$ python -q
>>> import numpy as np
>>> np.set_printoptions(precision=2, suppress=True, linewidth=140)
>>> mat = np.loadtxt("case0.csv", delimiter=",")
>>> mat
array([[-0.9, -0.4, -1.6],
       [ 0.7,  1.1, -0.2],
       [ 0.5, -0.1,  1.6]])
>>> U, sig, vt = np.linalg.svd(mat)
>>> sig
array([2.49, 1.37, 0.03])
>>> np.argmax(sig[:-1] / (sig[1:] + 1e-6)) + 1
np.int64(2)
>>> out = U[:, :2] @ np.diag(sig[:2]) @ vt[:2]
>>> print(np.linalg.matrix_rank(mat, rtol=0.05))
2
>>> round(np.linalg.norm(mat - out, 2), 2), round(sig[2], 2)
(np.float64(0.03), np.float64(0.03))
>>> np.round(np.abs(mat - out).max(), 2)
np.float64(0.01)
>>> out = np.linalg.inv(mat)
>>> out
array([[-20.23,  -9.3 , -21.4 ],
       [ 14.19,   7.44,  15.12],
       [  7.21,   3.37,   8.26]])
>>> np.allclose(out, mat.T)
False
>>> np.linalg.inv(out)
array([[-0.9, -0.4, -1.6],
       [ 0.7,  1.1, -0.2],
       [ 0.5, -0.1,  1.6]])
>>> round(np.linalg.cond(mat), 2)
np.float64(98.84)
>>> np.round(mat @ out, 2) + 0
array([[1., 0., 0.],
       [0., 1., 0.],
       [0., 0., 1.]])
>>> round(float(np.linalg.slogdet(mat)[0]), 2)
-1.0
>>> X = np.load("w.npy")
>>> X
array([[-1,  3,  3],
       [-1,  0,  1],
       [-6,  3,  8]])
>>> U, sig, vt = np.linalg.svd(X)
>>> np.argmax(sig[:-1] / (sig[1:] + 1e-6)) + 1
np.int64(2)
>>> sig.round(2) + 0
array([11.19,  2.18,  0.  ])
>>> out = U[:, :2] @ np.diag(sig[:2]) @ vt[:2]
>>> out.round(2) + 0
array([[-1.,  3.,  3.],
       [-1.,  0.,  1.],
       [-6.,  3.,  8.]])
>>> print(round(float(np.linalg.norm(X - out) / np.linalg.norm(X)), 2))
0.0
>>> np.linalg.matrix_rank(out)
np.int64(2)
>>> print(X.sum(axis=0))
[-8  6 12]
>>> print(np.round(np.linalg.svd(X, compute_uv=False), 2) + 0)
[11.19  2.18  0.  ]
>>> X - X[0]
array([[ 0,  0,  0],
       [ 0, -3, -2],
       [-5,  0,  5]])
>>> X.mean(axis=0)
array([-2.67,  2.  ,  4.  ])
>>> arr = np.array([[3, -1, 0, -1],
...     [-2, 2, -3, -2],
...     [3, -1, -2, 0],
...     [1, 2, 2, 0],
...     [-1, 3, -6, -5]])
>>> arr
array([[ 3, -1,  0, -1],
       [-2,  2, -3, -2],
       [ 3, -1, -2,  0],
       [ 1,  2,  2,  0],
       [-1,  3, -6, -5]])
>>> out = arr / np.sqrt((arr ** 2).mean(axis=1, keepdims=True))
>>> out[4]
array([-0.24,  0.71, -1.42, -1.19])
>>> out = np.array([[3, 2, 4], [0, 6, 1], [3, 3, 3], [9, 9, 0]])
>>> print(np.einsum("ik,kj->ij", arr, out))
[[  0  -9  11]
 [-33 -19 -15]
 [  3  -6   5]
 [  9  20  12]
 [-66 -47 -19]]
>>> out.T @ arr.T
array([[  0, -33,   3,   9, -66],
       [ -9, -19,  -6,  20, -47],
       [ 11, -15,   5,  12, -19]])
>>> arr @ out
array([[  0,  -9,  11],
       [-33, -19, -15],
       [  3,  -6,   5],
       [  9,  20,  12],
       [-66, -47, -19]])
>>> np.linalg.matrix_rank(np.vstack([arr, out.T]))
np.int64(4)
>>> np.linalg.matrix_rank(arr @ out)
np.int64(3)
>>> Q, V = np.linalg.qr(arr[:, :3])[0], np.linalg.qr(arr[:, 3:])[0]
>>> sig = np.linalg.svd(Q.T @ V, compute_uv=False)
>>> np.degrees(np.arccos(sig.clip(0, 1)))
array([16.41])
>>> sig
array([0.96])
>>> x = np.array([7, 6, -7, 9])
>>> target = arr @ x
>>> print(np.linalg.lstsq(arr, target)[0])
[ 7.  6. -7.  9.]
>>> target
array([ 6,  1, 29,  5,  8])
>>> print(np.linalg.solve(arr.T @ arr, arr.T @ target))
[ 7.  6. -7.  9.]
>>> rng = np.random.default_rng(823)
>>> target = target + 0.02 * rng.normal(size=5)
>>> target
array([ 6.01,  1.  , 29.  ,  5.  ,  8.01])
>>> b, *_ = np.linalg.lstsq(arr, target)
>>> [round(float(np.linalg.norm(np.linalg.solve(arr.T @ arr + lam * np.eye(4), arr.T @ target))), 2) for lam in (0, 1, 10, 100)]
[14.66, 9.48, 4.06, 1.1]
>>> np.round(arr.T @ (target - arr @ b), 2) + 0
array([0., 0., 0., 0.])
>>> M = np.load("mat.npy")
>>> M
array([[ 6,  0, -1, -2, -2],
       [ 0,  0,  0,  0,  0],
       [-1,  0, 22, -5,  5],
       [-2,  0, -5,  2,  0],
       [-2,  0,  5,  0,  9]])
>>> # rows and columns are dependent
>>> U, sig, vt = np.linalg.svd(M)
>>> V = vt[:(sig > 1e-8).sum()]
>>> x = M[2] + 5 * M[3] + rng.integers(2) * np.eye(5)[4]
>>> x
array([-11.,   0.,  -3.,   5.,   6.])
>>> np.round(V.T @ V, 2) + 0
array([[ 0.89,  0.  , -0.08, -0.3 ,  0.02],
       [ 0.  ,  0.  ,  0.  ,  0.  ,  0.  ],
       [-0.08,  0.  ,  0.94, -0.22,  0.01],
       [-0.3 ,  0.  , -0.22,  0.16,  0.05],
       [ 0.02,  0.  ,  0.01,  0.05,  1.  ]])
>>> np.linalg.matrix_rank(np.vstack([M, x]))
np.int64(4)
>>> round(float(np.linalg.norm(x - V.T @ V @ x)), 2)
0.06
>>> round(float(np.linalg.eigvals(M).sum().real), 2)
39.0
>>> np.round(np.linalg.det(M.T), 2)
np.float64(0.0)
>>> print(np.round(np.linalg.eigvals(M), 2) + 0)
[24.76  9.18  0.    5.06  0.  ]
